% python3 -q
>>> import numpy as np
>>> np.set_printoptions(precision=2, suppress=True, linewidth=200, floatmode="fixed")
>>> rnd = lambda a: np.round(a, 2) + 0
>>> K = np.load("data.npy")
>>> K
array([[25.18, 10.05, -2.99],
       [25.16,  9.37, -3.37],
       [26.12, 11.39, -4.24],
       [23.20, 10.32, -4.64],
       [25.51, 10.39, -2.96],
       [23.65, 11.04, -3.63],
       [25.97, 13.47, -5.78],
       [26.56,  9.13, -4.58],
       [22.80,  9.38, -3.84],
       [23.82, 10.30, -5.23],
       [24.34,  9.58, -3.79],
       [24.99, 12.06, -4.57],
       [24.35,  9.03, -3.47],
       [26.68,  9.81, -4.06],
       [25.21, 10.08, -5.05],
       [26.86, 10.34, -5.25],
       [24.99,  9.47, -3.90]])
>>> other = np.c_[K[:, :1] @ np.array([[7]]), np.array([2, 1, 1, -3, 0, 2, 0, 2, 2, 3, 0, -2, 3, -3, -1, 2, 0])]
>>> rnd(other)
array([[176.26,   2.00],
       [176.12,   1.00],
       [182.84,   1.00],
       [162.40,  -3.00],
       [178.57,   0.00],
       [165.55,   2.00],
       [181.79,   0.00],
       [185.92,   2.00],
       [159.60,   2.00],
       [166.74,   3.00],
       [170.38,   0.00],
       [174.93,  -2.00],
       [170.45,   3.00],
       [186.76,  -3.00],
       [176.47,  -1.00],
       [188.02,   2.00],
       [174.93,   0.00]])
>>> np.linalg.matrix_rank(np.c_[K, other])
np.int64(4)
>>> rnd(np.linalg.norm(other - K @ np.linalg.lstsq(K, other)[0], axis=0))
array([0.00, 7.49])
>>> np.linalg.matrix_rank(other)
np.int64(2)
>>> rnd(np.linalg.lstsq(K, other[:, 0])[0])
array([7.00, 0.00, 0.00])
>>> rnd(np.linalg.norm(np.linalg.qr(K)[0].T @ other, axis=0) ** 2 / ((other ** 2).sum(axis=0) + 1e-12))
array([1.00, 0.11])
>>> left, sigma, Vh = np.linalg.svd(other, full_matrices=False)
>>> rnd(Vh @ Vh.T)
array([[1.00, 0.00],
       [0.00, 1.00]])
>>> rnd(np.abs(Vh[0]))
array([1.00, 0.00])
>>> data = np.loadtxt("x.csv", delimiter=",")
>>> data
array([[-1.00,  0.00,  0.00],
       [ 0.00, -1.00,  0.00],
       [ 0.00,  0.00, -1.00]])
>>> (data != 0).astype(int)
array([[1, 0, 0],
       [0, 1, 0],
       [0, 0, 1]])
>>> (np.linalg.matrix_power((data != 0) + (data.T != 0) + np.eye(3), 3) > 0).astype(int)
array([[1, 0, 0],
       [0, 1, 0],
       [0, 0, 1]])
>>> rnd(np.linalg.det(data))
np.float64(-1.0)
>>> X = np.load("w.npy")
>>> X
array([[0.00, 0.00, 3.00, 3.00],
       [0.00, 0.00, 0.00, 0.00],
       [3.00, 0.00, 0.00, 0.00],
       [3.00, 0.00, 0.00, 0.00]])
>>> rng = np.random.default_rng(399)
>>> other = X + rng.integers(-2, 3, (4, 2)) @ rng.integers(-2, 3, (2, 4))
>>> other
array([[ 2.00,  2.00,  9.00,  7.00],
       [ 2.00, -6.00, -2.00, -4.00],
       [ 3.00,  0.00,  0.00,  0.00],
       [ 3.00,  0.00,  0.00,  0.00]])
>>> np.linalg.matrix_rank(other - X, tol=1e-8)
np.int64(2)
>>> np.abs(other - X).sum(axis=1)
array([14.00, 14.00,  0.00,  0.00])
>>> other - X
array([[ 2.00,  2.00,  6.00,  4.00],
       [ 2.00, -6.00, -2.00, -4.00],
       [ 0.00,  0.00,  0.00,  0.00],
       [ 0.00,  0.00,  0.00,  0.00]])
>>> rank = np.linalg.matrix_rank(X)
>>> rank
np.int64(2)
>>> ns = np.linalg.svd(X)[2][rank:].T
>>> np.allclose(X @ ns, 0)
True
>>> ns.shape
(4, 2)
>>> z = rng.permutation(4)
>>> z
array([1, 2, 3, 0])
>>> other = X[z][:, z]
>>> rnd(np.sort(np.abs(np.linalg.eigvals(other))))
array([0.00, 0.00, 4.24, 4.24])
>>> f = np.array([2, -2, 2])
>>> np.array([np.convolve(row, f, "same") for row in X])
array([[ 0.00,  6.00,  0.00,  0.00],
       [ 0.00,  0.00,  0.00,  0.00],
       [-6.00,  6.00,  0.00,  0.00],
       [-6.00,  6.00,  0.00,  0.00]])
>>> np.convolve(X[0], f)
array([0.00, 0.00, 6.00, 0.00, 0.00, 6.00])
>>> theta = np.radians(135)
>>> R = np.eye(4)
>>> R[3, 3] = R[1, 1] = np.cos(theta)
>>> R[3, 1], R[1, 3] = -np.sin(theta), np.sin(theta)
>>> rnd(R)
array([[ 1.00,  0.00,  0.00,  0.00],
       [ 0.00, -0.71,  0.00,  0.71],
       [ 0.00,  0.00,  1.00,  0.00],
       [ 0.00, -0.71,  0.00, -0.71]])
>>> other = X @ R.T
>>> rnd(other)
array([[ 0.00,  2.12,  3.00, -2.12],
       [ 0.00,  0.00,  0.00,  0.00],
       [ 3.00,  0.00,  0.00,  0.00],
       [ 3.00,  0.00,  0.00,  0.00]])
>>> rnd(np.abs(other - X).max(axis=0))
array([0.00, 2.12, 0.00, 5.12])
>>> rnd(np.linalg.det(R)), rnd(np.trace(R))
(np.float64(1.0), np.float64(0.59))
>>> np.allclose(np.linalg.norm(X, axis=1), np.linalg.norm(other, axis=1))
True
>>> np.allclose(X @ X.T, other @ other.T)
True
>>> C = np.array([[-8, 9, -9]])
>>> W0 = rng.normal(size=(14, 1)) @ C + np.array([-5, -5, 8])
>>> rnd(W0)
array([[ -5.50,  -4.44,   7.44],
       [ -7.16,  -2.57,   5.57],
       [ -6.42,  -3.41,   6.41],
       [  0.81, -11.53,  14.53],
       [ -3.11,  -7.12,  10.12],
       [ -2.71,  -7.58,  10.58],
       [ -0.33, -10.25,  13.25],
       [  1.57, -12.39,  15.39],
       [  6.79, -18.27,  21.27],
       [ -3.87,  -6.27,   9.27],
       [ -1.84,  -8.56,  11.56],
       [-12.39,   3.31,  -0.31],
       [-14.46,   5.65,  -2.65],
       [ -7.01,  -2.74,   5.74]])
>>> left, sigma, Vh = np.linalg.svd(X)
>>> np.argmax(sigma[:-1] / (sigma[1:] + 1e-6)) + 1
np.int64(2)
>>> other = left[:, :2] @ np.diag(sigma[:2]) @ Vh[:2]
>>> rnd(np.linalg.norm(X - other, 2)), rnd(sigma[2])
(np.float64(0.0), np.float64(0.0))
>>> rnd(other)
array([[0.00, 0.00, 3.00, 3.00],
       [0.00, 0.00, 0.00, 0.00],
       [3.00, 0.00, 0.00, 0.00],
       [3.00, 0.00, 0.00, 0.00]])
>>> Ac = W0 - W0.mean(axis=0)
>>> V = np.linalg.svd(Ac)[2][:2]
>>> other = Ac - Ac @ V.T @ V
>>> rnd(other.std(axis=0))
array([0.00, 0.00, 0.00])
>>> rnd((Ac @ V.T).std(axis=0))
array([10.02,  0.00])
>>> rnd(np.linalg.norm(other) / np.linalg.norm(Ac))
np.float64(0.0)
>>> rnd(np.cov(Ac @ V.T, rowvar=False))
array([[108.15,   0.00],
       [  0.00,   0.00]])
>>> rank = np.linalg.matrix_rank(W0)
>>> rank
np.int64(2)
>>> ns = np.linalg.svd(W0)[2][rank:].T
>>> ns.shape
(3, 1)
>>> [int(np.linalg.matrix_rank(np.delete(W0, i, axis=0))) for i in range(14)]
[2, 2, 2, 2, 2, 2, 2, 2, 2, 2, 2, 2, 2, 2]
>>> rnd(ns @ ns.T)
array([[0.04, 0.15, 0.12],
       [0.15, 0.60, 0.47],
       [0.12, 0.47, 0.36]])
>>> rnd(W0 @ ns)
array([[0.00],
       [0.00],
       [0.00],
       [0.00],
       [0.00],
       [0.00],
       [0.00],
       [0.00],
       [0.00],
       [0.00],
       [0.00],
       [0.00],
       [0.00],
       [0.00]])
>>> np.allclose(W0 @ ns, 0)
True
>>> [int(np.linalg.matrix_rank(W0[:i])) for i in range(1, len(W0) + 1)]
[1, 2, 2, 2, 2, 2, 2, 2, 2, 2, 2, 2, 2, 2]
>>> rnd(ns[:, 0] / ns[np.abs(ns[:, 0]).round(6).argmax(), 0])
array([0.25, 1.00, 0.78])
>>> m1 = np.loadtxt("sample13.csv", delimiter=",")
>>> m1
array([[25.00, 10.00, 10.00, 15.00],
       [10.00,  4.00,  4.00,  6.00],
       [10.00,  4.00,  4.00,  6.00],
       [15.00,  6.00,  6.00,  9.00]])
>>> # symmetric
>>> rnd(m1 @ np.linalg.pinv(m1) @ m1)
array([[25.00, 10.00, 10.00, 15.00],
       [10.00,  4.00,  4.00,  6.00],
       [10.00,  4.00,  4.00,  6.00],
       [15.00,  6.00,  6.00,  9.00]])
>>> np.unique(m1.round(6), axis=0).shape
(3, 4)
>>> np.allclose(m1[:-1].T @ np.linalg.lstsq(m1[:-1].T, m1[-1])[0], m1[-1])
True
>>> np.abs(np.diag(np.linalg.qr(m1)[1])) > 1e-9
array([ True, False, False, False])
>>> rnd(np.trace(np.linalg.pinv(m1) @ m1))
np.float64(1.0)
>>> rnd(np.abs(np.linalg.eigvals(m1)).max())
np.float64(42.0)
>>> (m1 + m1.T) / 2
array([[25.00, 10.00, 10.00, 15.00],
       [10.00,  4.00,  4.00,  6.00],
       [10.00,  4.00,  4.00,  6.00],
       [15.00,  6.00,  6.00,  9.00]])
>>> rnd(np.sort(np.abs(np.linalg.eigvals(m1))))
array([ 0.00,  0.00,  0.00, 42.00])
>>> m1 @ m1
array([[1050.00,  420.00,  420.00,  630.00],
       [ 420.00,  168.00,  168.00,  252.00],
       [ 420.00,  168.00,  168.00,  252.00],
       [ 630.00,  252.00,  252.00,  378.00]])
>>> np.allclose(m1 @ m1.T, m1.T @ m1)
True
>>> rnd(np.linalg.det(m1))
np.float64(0.0)
